$ ipython --no-banner

In [1]: import numpy as np

In [2]: from numpy import linalg as LA

In [3]: np.set_printoptions(precision=2, suppress=True, linewidth=100)

In [4]: def tidy(a):
   ...:     return np.round(a, 2) + 0
   ...: 

In [5]: data = np.load("sample17.npy")

In [6]: data
Out[6]: 
array([[-1, -2, -1],
       [ 0, -4,  1],
       [-2, -6,  0],
       [-4, -4, -1],
       [-3, -2, -1],
       [-1, -3, -2],
       [ 0, -3, -2],
       [ 2, -2, -2],
       [ 3, -1, -4],
       [ 4, -1, -4],
       [ 6, -1, -3],
       [ 5, -3, -2],
       [ 3, -4, -3],
       [ 4, -3, -5]])

In [7]: Uu, sigma, VT = LA.svd(data, full_matrices=False)

In [8]: tidy(Uu.T @ data @ VT.T)
Out[8]: 
array([[15.27,  0.  ,  0.  ],
       [ 0.  , 11.08,  0.  ],
       [ 0.  ,  0.  ,  4.49]])

In [9]: np.abs(Uu[:, 0]).round(6).argmax()
Out[9]: np.int64(13)

In [10]: np.allclose(Uu * sigma @ VT, data)
Out[10]: True

In [11]: (sigma > 1e-8).sum()
Out[11]: np.int64(3)

In [12]: W2 = data[[12, 6]].astype(float)

In [13]: for _ in range(3):
    ...:     idx = LA.norm(data[:, None] - W2, axis=-1).argmin(axis=1)
    ...:     W2 = np.array([data[idx == j].mean(axis=0) for j in range(2)])
    ...: 

In [14]: idx
Out[14]: array([1, 1, 1, 1, 1, 1, 1, 0, 0, 0, 0, 0, 0, 0])

In [15]: np.bincount(idx)
Out[15]: array([7, 7])

In [16]: tidy(W2[1] - W2[0])
Out[16]: array([-5.43, -1.29,  2.43])

In [17]: tidy(W2)
Out[17]: 
array([[ 3.86, -2.14, -3.29],
       [-1.57, -3.43, -0.86]])

In [18]: W0 = np.load("x.npy")

In [19]: W0
Out[19]: 
array([[ 1,  1,  1,  1],
       [-1,  1, -1,  1],
       [ 1,  1,  1,  1],
       [-1,  1, -1,  1]])

In [20]: tidy(LA.det(W0))
Out[20]: np.float64(0.0)

In [21]: LA.determinant(W0)
AttributeError: module 'numpy.linalg' has no attribute 'determinant'


In [22]: Uu, sigma, VT = LA.svd(W0)

In [23]: np.argmax(sigma[:-1] / (sigma[1:] + 1e-6)) + 1
Out[23]: np.int64(2)

In [24]: tidy(sigma)
Out[24]: array([2.83, 2.83, 0.  , 0.  ])

In [25]: other = Uu[:, :2] @ np.diag(sigma[:2]) @ VT[:2]

In [26]: tidy(LA.norm(W0 - other) / LA.norm(W0))
Out[26]: np.float64(0.0)

In [27]: LA.matrix_rank(W0, rtol=0.05)
Out[27]: np.int64(2)

In [28]: tidy(np.abs(W0 - other).max())
Out[28]: np.float64(0.0)

In [29]: tidy(LA.norm(W0 - other, 2)), tidy(sigma[2])
Out[29]: (np.float64(0.0), np.float64(0.0))

In [30]: tidy(other)
Out[30]: 
array([[ 1.,  1.,  1.,  1.],
       [-1.,  1., -1.,  1.],
       [ 1.,  1.,  1.,  1.],
       [-1.,  1., -1.,  1.]])

In [31]: LA.matrix_rank(other)
Out[31]: np.int64(2)

In [32]: mat = np.array([[-4, -2, 2, -1], [-2, -4, 2, 3], [2, 2, 0, 4], [-1, 3, 4, -4]])

In [33]: tidy(LA.eigvals(mat))
Out[33]: array([ 3.88, -1.23, -7.08, -7.57])

In [34]: np.kron(np.eye(2, dtype=int), mat)
Out[34]: 
array([[-4, -2,  2, -1,  0,  0,  0,  0],
       [-2, -4,  2,  3,  0,  0,  0,  0],
       [ 2,  2,  0,  4,  0,  0,  0,  0],
       [-1,  3,  4, -4,  0,  0,  0,  0],
       [ 0,  0,  0,  0, -4, -2,  2, -1],
       [ 0,  0,  0,  0, -2, -4,  2,  3],
       [ 0,  0,  0,  0,  2,  2,  0,  4],
       [ 0,  0,  0,  0, -1,  3,  4, -4]])

In [35]: tidy(LA.eigvals(mat).sum().real)
Out[35]: np.float64(-12.0)

In [36]: tidy(LA.det(2 * mat)), tidy(LA.det(mat))
Out[36]: (np.float64(-4096.0), np.float64(-256.0))

In [37]: np.einsum("ij,ji->", mat, mat)
Out[37]: np.int64(124)

In [38]: np.einsum("ii->", mat)
Out[38]: np.int64(-12)
